% ipython --no-banner

In [1]: import numpy as np

In [2]: np.set_printoptions(suppress=True, linewidth=160)

In [3]: M = np.load("x.npy")

In [4]: print(M)
[[0 1 1]
 [1 0 0]
 [1 0 0]]

In [5]: # symmetric

In [6]: print([round(float(x), 2) for x in np.linalg.svd(M, compute_uv=False)[:3]])
[1.41, 1.41, 0.0]

In [7]: print(np.linalg.cond(M) > 100)
True

In [8]: print(np.linalg.matrix_rank(M, rtol=0.1))
2

In [9]: rank = np.linalg.matrix_rank(M)

In [10]: print(rank)
2

In [11]: N = np.linalg.svd(M)[2][rank:].T

In [12]: print([int(np.linalg.matrix_rank(np.delete(M, i, axis=0))) for i in range(3)])
[1, 2, 2]

In [13]: print(np.linalg.matrix_rank(M.T @ M), np.linalg.matrix_rank(M @ M.T))
2 2

In [14]: print(np.allclose(M @ N, 0))
True

In [15]: print([int(np.linalg.matrix_rank(M[:i])) for i in range(1, len(M) + 1)])
[1, 2, 2]

In [16]: ev, vecs = np.linalg.eigh(M)

In [17]: vec = np.array([-3, -4, -3])

In [18]: print(np.round(vecs * np.maximum(ev, 0) @ vecs.T, 2))
[[0.71 0.5  0.5 ]
 [0.5  0.35 0.35]
 [0.5  0.35 0.35]]

In [19]: print(np.abs(M).sum(axis=1).max(), round(np.abs(ev).max(), 2))
2 1.41

In [20]: print(vec @ M @ vec)
42

In [21]: print(np.round(vecs * np.abs(ev) @ vecs.T, 2) + 0)
[[1.41 0.   0.  ]
 [0.   0.71 0.71]
 [0.   0.71 0.71]]

In [22]: print(np.round(np.linalg.eigvalsh(M[1:, 1:]), 2))
[0. 0.]

In [23]: ev, vecs = np.linalg.eigvalsh(M)
Traceback (most recent call last):
  Cell In[23], line 1
    ev, vecs = np.linalg.eigvalsh(M)
ValueError: too many values to unpack (expected 2)


In [24]: ev, vecs = np.linalg.eigh(M)

In [25]: print((ev > 1e-8).sum(), (ev < -1e-8).sum())
1 1

In [26]: print(np.round(np.linalg.eigvalsh(M + 4 * np.eye(3)), 2))
[2.59 4.   5.41]

In [27]: print(np.round(vecs.T @ M @ vecs, 2) + 0)
[[-1.41  0.    0.  ]
 [ 0.    0.    0.  ]
 [ 0.    0.    1.41]]

In [28]: print(np.round(np.linalg.svd(M, compute_uv=False), 2) + 0)
[1.41 1.41 0.  ]

In [29]: print(np.round(vecs.T @ vecs, 2) + 0)
[[1. 0. 0.]
 [0. 1. 0.]
 [0. 0. 1.]]

In [30]: print(ev.sum(), np.trace(M))
0.0 0

In [31]: print(np.unique(ev.round(6) + 0, return_counts=True)[1])
[1 1 1]

In [32]: print(np.all(np.linalg.eigvalsh(M) > 0))
False

In [33]: F = np.load("block16.npy")

In [34]: print(F)
[[-3  9  0  2]
 [ 9  6  0  4]
 [ 0  0  8  0]
 [-9 -1  0 -9]]

In [35]: proj = np.triu(np.array([[2, 1, -1, -1], [-2, -1, -2, -1], [2, -1, 2, -1], [-2, 1, 2, -2]]), 1) + np.eye(4)

In [36]: A2 = proj @ F @ np.linalg.inv(proj)

In [37]: print(np.trace(A2), np.trace(F))
2.0 2

In [38]: print(proj @ F - F @ proj)
[[ 18.  10.   7.  19.]
 [  9.  -8.   5.  24.]
 [  9.   1.   0.  17.]
 [  0.   9. -11. -10.]]

In [39]: f = np.array([-1, 2, 3, -1])

In [40]: A2 = F + np.outer(f, np.eye(4)[2])

In [41]: print(round(np.linalg.det(A2) / np.linalg.det(F), 2), np.round(1 + np.linalg.solve(F, f)[2], 2))
1.38 1.38

In [42]: print(np.linalg.matrix_rank(np.linalg.inv(A2) - np.linalg.inv(F), tol=1e-8))
1

In [43]: rng = np.random.default_rng(5746)

In [44]: idx = rng.permutation(4)

In [45]: A2 = F[:, idx] * rng.choice([-1, 1], 4)

In [46]: print(A2)
[[-3 -2 -9  0]
 [ 9 -4 -6  0]
 [ 0  0  0  8]
 [-9  9  1  0]]

In [47]: Uu, _, VT = np.linalg.svd(F.T @ A2)

In [48]: print(np.round(Uu @ VT, 2) + 0)
[[ 1.  0.  0.  0.]
 [ 0.  0. -1.  0.]
 [ 0.  0.  0.  1.]
 [ 0. -1.  0.  0.]]

In [49]: print(np.round(np.linalg.lstsq(F, A2)[0], 2) + 0)
[[ 1.  0.  0.  0.]
 [ 0.  0. -1.  0.]
 [ 0.  0.  0.  1.]
 [ 0. -1.  0.  0.]]

In [50]: print(idx)
[0 3 1 2]
